% python3 -q
>>> import numpy as np
>>> import numpy.linalg as la
>>> np.set_printoptions(precision=3, suppress=True, linewidth=100)
>>> def rd(a):
...     return np.round(a, 3) + 0
... 
>>> feats = np.load("layer9.npy")
>>> feats
array([[  8, -12,   0],
       [  0,   0,   0],
       [  0,   0,   0],
       [  6,  -9,   0],
       [ -2,   3,   0],
       [  4,  -6,   0]])
>>> Uu, s, VT = la.svd(feats)
>>> vecs = VT[:(s > 1e-8).sum()]
>>> rng = np.random.default_rng(147913)
>>> x0 = feats[5] + -1 * feats[3] + rng.integers(2) * np.eye(3)[1]
>>> x0
array([-2.,  4.,  0.])
>>> print(rd(vecs.T @ vecs))
[[ 0.308 -0.462  0.   ]
 [-0.462  0.692  0.   ]
 [ 0.     0.     0.   ]]
>>> print(np.allclose(vecs.T @ vecs @ x0, x0))
False
>>> rd(la.norm(x0 - vecs.T @ vecs @ x0))
np.float64(0.555)
>>> print(la.matrix_rank(np.vstack([feats, x0])))
2
>>> print(rd(feats.mean(axis=0)))
[ 2.667 -4.     0.   ]
>>> feats[:, 3]
Traceback (most recent call last):
  File "<python-input-16>", line 1, in <module>
    feats[:, 3]
    ~~~~~^^^^^^
IndexError: index 3 is out of bounds for axis 1 with size 3
>>> feats.sum(axis=0)
array([ 16, -24,   0])
>>> feats.shape
(6, 3)
>>> rd(la.svd(feats, compute_uv=False))
array([19.748,  0.   ,  0.   ])
>>> np.diff(feats, axis=0)
array([[-8, 12,  0],
       [ 0,  0,  0],
       [ 6, -9,  0],
       [-8, 12,  0],
       [ 6, -9,  0]])
>>> np.count_nonzero(feats)
np.int64(8)
>>> rd(la.norm(feats))
np.float64(19.748)
>>> feats - feats[0]
array([[  0,   0,   0],
       [ -8,  12,   0],
       [ -8,  12,   0],
       [ -2,   3,   0],
       [-10,  15,   0],
       [ -4,   6,   0]])
>>> try:
...     la.inv(feats)
... except la.LinAlgError as e:
...     print(e)
... 
Last 2 dimensions of the array must be square
>>> rd(np.trace(la.pinv(feats) @ feats))
np.float64(1.0)
>>> print(np.abs(np.diag(la.qr(feats)[1])) > 1e-9)
[ True False False]
>>> np.unique(feats.round(6), axis=0).shape
(5, 3)
>>> print(np.allclose(feats[:-1].T @ la.lstsq(feats[:-1].T, feats[-1])[0], feats[-1]))
True
>>> rd(feats @ la.pinv(feats) @ feats)
array([[  8., -12.,   0.],
       [  0.,   0.,   0.],
       [  0.,   0.,   0.],
       [  6.,  -9.,   0.],
       [ -2.,   3.,   0.],
       [  4.,  -6.,   0.]])
>>> E = np.load("a.npy")
>>> E
array([[14.,  9.,  3.,  9.,  3.,  3.],
       [ 9., 14.,  3.,  9.,  3.,  3.],
       [ 3.,  3.,  6.,  3.,  1.,  1.],
       [ 9.,  9.,  3., 14.,  3.,  3.],
       [ 3.,  3.,  1.,  3.,  6.,  1.],
       [ 3.,  3.,  1.,  3.,  1.,  6.]])
>>> x0 = np.ones(6)
>>> for _ in range(5):
...     x0 = E @ x0
...     x0 /= la.norm(x0)
...     print(round(x0 @ E @ x0, 3))
... 
34.848
34.997
35.0
35.0
35.0
>>> rd(x0)
array([0.548, 0.548, 0.183, 0.548, 0.183, 0.183])
>>> print(rd(la.eigvalsh(E)[-1]))
35.0
>>> np.trace(E)
np.float64(60.0)
>>> np.allclose(E, E.T)
True
>>> np.allclose(E @ E.T, E.T @ E)
True
>>> (E + E.T) / 2
array([[14.,  9.,  3.,  9.,  3.,  3.],
       [ 9., 14.,  3.,  9.,  3.,  3.],
       [ 3.,  3.,  6.,  3.,  1.,  1.],
       [ 9.,  9.,  3., 14.,  3.,  3.],
       [ 3.,  3.,  1.,  3.,  6.,  1.],
       [ 3.,  3.,  1.,  3.,  1.,  6.]])
>>> E @ E
array([[385., 360., 120., 360., 120., 120.],
       [360., 385., 120., 360., 120., 120.],
       [120., 120.,  65., 120.,  40.,  40.],
       [360., 360., 120., 385., 120., 120.],
       [120., 120.,  40., 120.,  65.,  40.],
       [120., 120.,  40., 120.,  40.,  65.]])
>>> rd(np.abs(la.eigvals(E)).max())
np.float64(35.0)
>>> E.inv()
Traceback (most recent call last):
  File "<python-input-42>", line 1, in <module>
    E.inv()
    ^^^^^
AttributeError: 'numpy.ndarray' object has no attribute 'inv'
>>> F = np.load("dump.npy")
>>> F
array([[ -6.468,  -0.2  ,  -1.3  ,   0.1  ,   0.7  ],
       [  7.97 ,  -0.8  ,   1.6  ,   1.1  ,  -0.4  ],
       [  0.563,  -0.6  ,   0.1  ,   0.9  ,  -0.9  ],
       [ -3.61 ,   0.9  ,  -0.7  ,  -0.4  ,   1.   ],
       [ -3.484,   0.8  ,  -0.7  ,   1.3  ,  -1.1  ],
       [  4.001,   1.1  ,   0.8  ,   1.2  ,   2.3  ],
       [  0.931,   0.5  ,   0.2  ,   0.6  ,   1.9  ],
       [ -2.599,  -1.   ,  -0.5  ,   1.   ,   0.8  ],
       [ -1.455,  -0.7  ,  -0.3  ,  -0.9  ,  -0.8  ],
       [  7.493,  -0.2  ,   1.5  ,   1.4  ,  -1.   ],
       [ -0.536,   0.8  ,  -0.1  ,   0.9  ,   1.   ],
       [  3.559,   0.8  ,   0.7  ,  -0.8  ,   0.   ],
       [ 12.455,  -0.8  ,   2.5  ,   1.3  ,  -0.8  ],
       [  4.941,   0.9  ,   1.   ,   1.3  ,   0.3  ],
       [ -5.499,  -0.8  ,  -1.1  ,   0.9  ,  -0.9  ],
       [  8.059,  -0.9  ,   1.6  ,   1.5  ,   0.   ],
       [  2.453,   2.3  ,   0.5  ,   1.   ,  -0.4  ],
       [ -5.05 ,   2.1  ,  -1.   ,   1.6  ,   0.6  ],
       [  5.457,   0.   ,   1.1  ,   0.4  ,  -0.8  ],
       [  3.   ,  -1.2  ,   0.6  ,   0.   ,   0.2  ],
       [ -3.017,  -0.1  ,  -0.6  ,  -0.4  ,  -2.2  ],
       [ -8.04 ,   2.4  ,  -1.6  ,  -0.7  ,  -1.3  ],
       [  9.969,  -1.2  ,   2.   ,   0.6  ,  -1.4  ],
       [ -1.933,  -0.3  ,  -0.4  ,  -0.2  ,   0.6  ],
       [-11.5  ,  -1.1  ,  -2.3  ,  -1.   ,   0.3  ],
       [  3.494,   1.6  ,   0.7  ,  -1.8  ,  -0.9  ],
       [ -7.034,   1.   ,  -1.4  ,  -0.1  ,  -1.3  ],
       [  0.514,   1.9  ,   0.1  ,  -0.7  ,  -1.1  ],
       [ -1.455,   0.7  ,  -0.3  ,  -1.4  ,   0.3  ],
       [  3.821,   1.1  ,   0.8  ,  -1.   ,   1.1  ],
       [  3.526,  -1.3  ,   0.7  ,  -0.1  ,   0.3  ]])
>>> basis = F[[18, 14]].astype(float)
>>> for _ in range(3):
...     lab = la.norm(F[:, None] - basis, axis=-1).argmin(axis=1)
...     basis = np.array([F[lab == j].mean(axis=0) for j in range(2)])
... 
>>> print(lab)
[1 0 0 1 1 0 0 1 1 0 1 0 0 0 1 0 0 1 0 0 1 1 0 1 1 0 1 0 1 0 0]
>>> rd(basis[1] - basis[0])
array([-9.241,  0.133, -1.849, -0.356, -0.07 ])
>>> rd(basis)
array([[ 4.836,  0.188,  0.971,  0.406, -0.094],
       [-4.406,  0.321, -0.879,  0.05 , -0.164]])
>>> M2 = np.c_[F[:, :4] @ np.array([[3, 4, 8, 3], [4, 8, 2, 5], [5, 1, 9, 6], [9, 1, 6, 8]]), np.array([2, 1, 3, 0, 3, 2, 2, 3, 0, 3, 3, 2, 1, 3, 3, 1, 2, 3, 3, 1, 2, 3, 0, 3, 2, 1, 2, 3, 3, 2, 1])]
>>> rd(M2)
array([[ -25.804,  -28.672,  -63.244,  -27.404,    2.   ],
       [  38.61 ,   28.18 ,   83.16 ,   38.31 ,    1.   ],
       [   7.889,   -1.548,    9.604,    6.489,    3.   ],
       [ -14.33 ,   -8.34 ,  -35.78 ,  -13.73 ,    0.   ],
       [   0.948,   -6.936,  -24.772,   -0.252,    3.   ],
       [  31.203,   26.804,   48.608,   31.903,    2.   ],
       [  11.193,    8.524,   13.848,   11.293,    2.   ],
       [  -5.297,  -17.896,  -21.292,   -7.797,    3.   ],
       [ -16.765,  -12.62 ,  -21.14 ,  -16.865,    0.   ],
       [  41.779,   31.272,   81.444,   41.679,    3.   ],
       [   9.192,    5.056,    1.812,    8.992,    3.   ],
       [  10.177,   20.536,   31.572,   12.477,    2.   ],
       [  58.365,   47.22 ,  128.34 ,   58.765,    1.   ],
       [  35.123,   29.264,   58.128,   35.723,    3.   ],
       [ -17.097,  -28.596,  -50.092,  -19.897,    3.   ],
       [  42.077,   28.136,   86.072,   41.277,    1.   ],
       [  28.059,   29.712,   34.724,   29.859,    2.   ],
       [   2.65 ,   -2.8  ,  -35.6  ,    2.15 ,    3.   ],
       [  25.471,   23.328,   55.956,   26.171,    3.   ],
       [   7.2  ,    3.   ,   27.   ,    6.6  ,    1.   ],
       [ -16.051,  -13.868,  -32.136,  -16.351,    2.   ],
       [ -28.82 ,  -15.26 ,  -78.12 ,  -27.32 ,    3.   ],
       [  40.507,   32.876,   98.952,   40.707,    0.   ],
       [ -10.799,  -10.732,  -20.864,  -11.299,    3.   ],
       [ -59.4  ,  -58.1  , -120.9  ,  -61.8  ,    2.   ],
       [   4.182,   25.676,   26.652,    8.282,    1.   ],
       [ -25.002,  -21.636,  -67.472,  -25.302,    2.   ],
       [   3.342,   16.656,    4.612,    6.042,    3.   ],
       [ -15.665,   -1.92 ,  -21.34 ,  -13.865,    3.   ],
       [  10.863,   23.884,   33.968,   13.763,    2.   ],
       [   7.978,    4.304,   31.308,    7.478,    1.   ]])
>>> la.matrix_rank(np.c_[F, M2])
np.int64(6)
>>> rd(la.norm(la.qr(F)[0].T @ M2, axis=0) ** 2 / ((M2 ** 2).sum(axis=0) + 1e-12))
array([1.   , 1.   , 1.   , 1.   , 0.279])
>>> cov = np.cov(F, rowvar=False)
>>> rd(la.eigvalsh(cov)[::-1])
array([33.366,  1.228,  1.112,  0.752,  0.   ])
>>> np.argwhere(np.triu(np.abs(np.corrcoef(F.T)) > 0.8, 1))
array([[0, 2]])
>>> np.argsort(-la.norm(F, axis=0).round(6), kind="stable")[:3]
array([0, 1, 2])
>>> round(np.log10(la.cond(F)))
3
>>> Ac = F - F.mean(axis=0)
>>> vecs = la.svd(Ac)[2][:4]
>>> M2 = Ac - Ac @ vecs.T @ vecs
>>> print(rd((Ac @ vecs.T).std(axis=0)))
[5.682 1.09  1.037 0.853]
>>> print(la.norm(M2, axis=1).round(6).argmax())
29
>>> rd(np.cov(Ac @ vecs.T, rowvar=False))
array([[33.366,  0.   ,  0.   ,  0.   ],
       [ 0.   ,  1.228,  0.   ,  0.   ],
       [ 0.   ,  0.   ,  1.112,  0.   ],
       [ 0.   ,  0.   ,  0.   ,  0.752]])
>>> print(rd(np.diag(vecs.T @ vecs)))
[0.961 1.    0.039 1.    1.   ]
>>> W0 = np.load("test10.npy")
>>> rd(W0)
array([[0.222, 0.222, 0.222, 0.111, 0.222],
       [0.   , 0.429, 0.286, 0.   , 0.286],
       [0.   , 0.167, 0.5  , 0.333, 0.   ],
       [0.   , 0.25 , 0.   , 0.75 , 0.   ],
       [0.167, 0.   , 0.   , 0.333, 0.5  ]])
>>> O, Rm = la.qr(W0)
>>> print(rd(abs(Rm[0, 0])), rd(la.norm(W0[:, 0])))
0.278 0.278
>>> print(rd(O.T @ O))
[[1. 0. 0. 0. 0.]
 [0. 1. 0. 0. 0.]
 [0. 0. 1. 0. 0.]
 [0. 0. 0. 1. 0.]
 [0. 0. 0. 0. 1.]]
>>> A = np.loadtxt("x.csv", delimiter=",")
>>> A
array([[  6.683,  -3.225,  -2.42 ,  -2.405],
       [ -8.582,   0.192, -11.459,   1.413],
       [  4.765,  -2.288,  13.543,   7.552],
       [  9.577,  -6.364,   4.311,  10.445],
       [ -2.308,   4.015,   2.62 ,  -4.153],
       [ -1.443,  -7.444,   2.325,  -1.002],
       [  3.345,   4.261,   5.405, -10.942],
       [ -0.952,  -0.192,   2.341,   5.811],
       [  5.873,   0.857,   2.006,  -0.508],
       [ -0.013,  -0.554,  -2.913,  -6.208],
       [ -0.978,  -1.53 ,  -1.198,  14.031],
       [ -8.117,   2.9  ,  -1.813,  -2.026],
       [ -3.491,  -0.937,   5.264,   2.23 ],
       [ -8.144,   1.731,  -7.683,  -0.013],
       [  3.36 ,  -4.022,   4.28 ,  -0.425],
       [ -1.218,  -3.571,   3.35 ,   5.499],
       [  7.658,  -2.144,  12.705,  -0.608],
       [  9.03 ,   8.725,   0.765,  -3.419],
       [  6.076,  -1.877,  -2.904,   0.11 ],
       [ -3.701,  -0.82 ,  -0.813,   9.196],
       [ -7.841,   0.425,  -1.199,   2.23 ],
       [  8.064,  -9.901,   7.466,   7.595],
       [ -1.773,   2.885,  -0.563,   4.567]])
>>> M2 = A / la.norm(A, axis=1, keepdims=True)
>>> cov = M2 @ M2.T
>>> rd(la.norm(M2, axis=1))
array([1., 1., 1., 1., 1., 1., 1., 1., 1., 1., 1., 1., 1., 1., 1., 1., 1., 1., 1., 1., 1., 1., 1.])
